% python3 -q
>>> import numpy as np
>>> import numpy.linalg as la
>>> np.set_printoptions(precision=3, suppress=True, linewidth=140, floatmode="fixed")
>>> F = np.loadtxt("run10.csv", delimiter=",")
>>> F
array([[ 0.422, -0.789, -0.159, -0.800],
       [-0.050,  0.939,  0.946,  0.991],
       [ 0.245,  0.501,  0.824,  0.840],
       [-0.050,  0.226,  0.139,  0.291],
       [ 0.422, -0.168,  0.680,  0.327],
       [-0.149, -0.611, -0.808, -0.872],
       [-0.291,  0.080, -0.530, -0.273],
       [-0.197,  0.478,  0.119,  0.508],
       [ 0.336,  0.598,  0.914,  0.919],
       [-0.462,  0.947,  0.691,  0.976],
       [ 0.291, -0.901, -0.740, -0.961],
       [-0.149,  0.371,  0.090,  0.397],
       [ 0.149, -0.454, -0.197, -0.523],
       [ 0.291, -0.178,  0.446,  0.119],
       [ 0.291, -0.080,  0.530,  0.273],
       [-0.604,  0.217, -0.872, -0.537],
       [ 0.501, -0.319,  0.706,  0.217],
       [ 0.000,  0.197,  0.217,  0.310],
       [ 0.050,  0.354,  0.478,  0.578],
       [-0.462,  0.291, -0.664, -0.197],
       [-0.291,  0.080, -0.530, -0.273],
       [ 0.336, -0.207,  0.508,  0.139],
       [-0.380, -0.345, -0.862, -0.808],
       [-0.291, -0.551, -0.876, -0.885],
       [-0.501,  0.030, -0.837, -0.604],
       [-0.422, -0.558, -0.937, -0.925],
       [-0.537,  0.578, -0.558,  0.235],
       [ 0.740, -0.824,  0.696, -0.523],
       [ 0.149, -0.859, -0.793, -0.953],
       [ 0.380, -0.565,  0.197, -0.446],
       [-0.245,  0.973,  0.947,  0.996]])
>>> f = np.array([-1, -1, 0])
>>> np.cross(F[30, :3], F[12, :3])
array([ 0.238,  0.093, -0.034])
>>> np.correlate(F[30], F[12], "full")
array([ 0.128, -0.461, -0.576, -1.186, -0.481, -0.311,  0.148])
>>> np.polyval(f, F[30])
array([ 0.185, -1.920, -1.844, -1.988])
>>> M2 = np.c_[F[:, :1] @ np.array([[-2]]), np.array([2, 4, 6, 0, 7, 4, 2, 8, 8, 3, 3, 3, 6, 1, 7, 7, 6, 3, 9, 2, 2, 9, 2, 8, 3, 0, 1, 5, 0, 3, 6])]
>>> M2
array([[-0.844,  2.000],
       [ 0.100,  4.000],
       [-0.490,  6.000],
       [ 0.100,  0.000],
       [-0.844,  7.000],
       [ 0.298,  4.000],
       [ 0.582,  2.000],
       [ 0.394,  8.000],
       [-0.672,  8.000],
       [ 0.924,  3.000],
       [-0.582,  3.000],
       [ 0.298,  3.000],
       [-0.298,  6.000],
       [-0.582,  1.000],
       [-0.582,  7.000],
       [ 1.208,  7.000],
       [-1.002,  6.000],
       [ 0.000,  3.000],
       [-0.100,  9.000],
       [ 0.924,  2.000],
       [ 0.582,  2.000],
       [-0.672,  9.000],
       [ 0.760,  2.000],
       [ 0.582,  8.000],
       [ 1.002,  3.000],
       [ 0.844,  0.000],
       [ 1.074,  1.000],
       [-1.480,  5.000],
       [-0.298,  0.000],
       [-0.760,  3.000],
       [ 0.490,  6.000]])
>>> np.round(la.norm(M2 - F @ la.lstsq(F, M2)[0], axis=0), 3) + 0
array([ 0.000, 26.343])
>>> np.round(la.lstsq(F, M2[:, 0])[0], 3) + 0
array([-2.000,  0.000,  0.000,  0.000])
>>> Xc = (F - F.mean(axis=0)) / F.std(axis=0)
>>> np.argwhere(np.abs(Xc) > 2)
array([[27,  0]])
>>> beta = la.lstsq(np.delete(Xc, 0, axis=1), Xc[:, 0])[0]
>>> beta
array([-1.244,  0.630,  0.613])
>>> round(float(1 - np.var(Xc[:, 0] - np.delete(Xc, 0, axis=1) @ beta)), 3)
0.928
>>> lab = F[:, 2] > np.median(F[:, 2])
>>> f = F[lab].mean(axis=0) - F[~lab].mean(axis=0)
>>> np.argsort(-np.abs(f).round(6), kind="stable")
array([2, 3, 0, 1])
>>> ((F - F.mean(axis=0)) @ f > 0).astype(int)
array([0, 1, 1, 1, 1, 0, 0, 1, 1, 1, 0, 1, 0, 1, 1, 0, 1, 1, 1, 0, 0, 1, 0, 0, 0, 0, 0, 1, 0, 0, 1])
